% python3 -q
>>> import numpy as np
>>> from numpy import linalg as LA
>>> np.set_printoptions(precision=3, suppress=True, linewidth=100)
>>> m1 = np.array([[-1, 1, 0], [-1, -3, -1], [3, -3, -2], [-4, -8, -3]])
>>> hat = m1 @ LA.solve(m1.T @ m1, m1.T)
>>> hat.round(3) + 0
array([[ 0.909, -0.273,  0.   ,  0.091],
       [-0.273,  0.182,  0.   ,  0.273],
       [ 0.   ,  0.   ,  1.   ,  0.   ],
       [ 0.091,  0.273,  0.   ,  0.909]])
>>> np.allclose(hat @ hat, hat)
True
>>> np.round(hat @ m1[:, 2], 3) + 0
array([ 0., -1., -2., -3.])
>>> np.round((np.eye(4) - hat) @ m1, 3) + 0
array([[0., 0., 0.],
       [0., 0., 0.],
       [0., 0., 0.],
       [0., 0., 0.]])
>>> A2 = np.array([[0.5, 0.3, -0.1],
...     [-1.9, 1.0, -0.4],
...     [-0.4, 0.2, -0.7],
...     [-0.6, -1.0, 1.9]])
>>> basis = np.array([[-0.1, 0.6, -0.8, -1.3],
...     [1.2, -0.3, 2.0, 0.1],
...     [-1.6, -1.0, 0.1, 0.5]])
>>> J = A2 @ basis
>>> J
array([[ 0.47,  0.31,  0.19, -0.67],
       [ 2.03, -1.04,  3.48,  2.37],
       [ 1.4 ,  0.4 ,  0.65,  0.19],
       [-4.18, -1.96, -1.33,  1.63]])
>>> # rows and columns are dependent
>>> r = LA.matrix_rank(J)
>>> r
np.int64(3)
>>> ns = LA.svd(J)[2][r:].T
>>> [int(LA.matrix_rank(J[:i])) for i in range(1, len(J) + 1)]
[1, 2, 3, 3]
>>> ns[:, 0] / ns[np.abs(ns[:, 0]).round(6).argmax(), 0]
array([-0.527,  1.   ,  0.455,  0.222])
>>> ns @ ns.T
array([[ 0.181, -0.344, -0.156, -0.076],
       [-0.344,  0.652,  0.297,  0.145],
       [-0.156,  0.297,  0.135,  0.066],
       [-0.076,  0.145,  0.066,  0.032]])
>>> np.allclose(J @ ns, 0)
True
>>> LA.matrix_rank(J.T @ J), LA.matrix_rank(J @ J.T)
(np.int64(3), np.int64(3))
